In [1]: import numpy as np

In [2]: import numpy.linalg as la

In [3]: np.set_printoptions(precision=2, suppress=True, linewidth=100)

In [4]: arr = np.loadtxt("x.csv", delimiter=",")

In [5]: print(arr)
[[0.5  0.5  0.   0.   0.   0.   0.   0.   0.  ]
 [0.25 0.5  0.25 0.   0.   0.   0.   0.   0.  ]
 [0.   0.   0.5  0.   0.   0.   0.   0.25 0.25]
 [0.   0.25 0.   0.5  0.   0.25 0.   0.   0.  ]
 [0.   0.12 0.12 0.12 0.25 0.12 0.12 0.12 0.  ]
 [0.   0.   0.   0.33 0.   0.33 0.   0.   0.33]
 [0.5  0.   0.   0.   0.   0.   0.5  0.   0.  ]
 [0.17 0.   0.   0.17 0.17 0.17 0.   0.33 0.  ]
 [0.   0.   0.   0.   0.   0.   0.   0.33 0.67]]

In [6]: B = la.inv(arr)

In [7]: print(np.allclose(B, arr.T))
False

In [8]: print(np.round(la.inv(B), 2) + 0)
[[0.5  0.5  0.   0.   0.   0.   0.   0.   0.  ]
 [0.25 0.5  0.25 0.   0.   0.   0.   0.   0.  ]
 [0.   0.   0.5  0.   0.   0.   0.   0.25 0.25]
 [0.   0.25 0.   0.5  0.   0.25 0.   0.   0.  ]
 [0.   0.13 0.13 0.13 0.25 0.13 0.13 0.12 0.  ]
 [0.   0.   0.   0.33 0.   0.33 0.   0.   0.33]
 [0.5  0.   0.   0.   0.   0.   0.5  0.   0.  ]
 [0.17 0.   0.   0.17 0.17 0.17 0.   0.33 0.  ]
 [0.   0.   0.   0.   0.   0.   0.   0.33 0.67]]

In [9]: G = arr.T @ arr

In [10]: print(np.diag(G))
[0.59 0.58 0.33 0.4  0.09 0.22 0.27 0.3  0.62]

In [11]: print(np.allclose(G, G.T))
True

In [12]: print(np.round(np.trace(G), 2), np.round((arr ** 2).sum(), 2))
3.39 3.39

In [13]: print(np.round(la.svd(arr, compute_uv=False) ** 2, 2) + 0)
[1.14 0.87 0.53 0.39 0.25 0.14 0.05 0.02 0.  ]
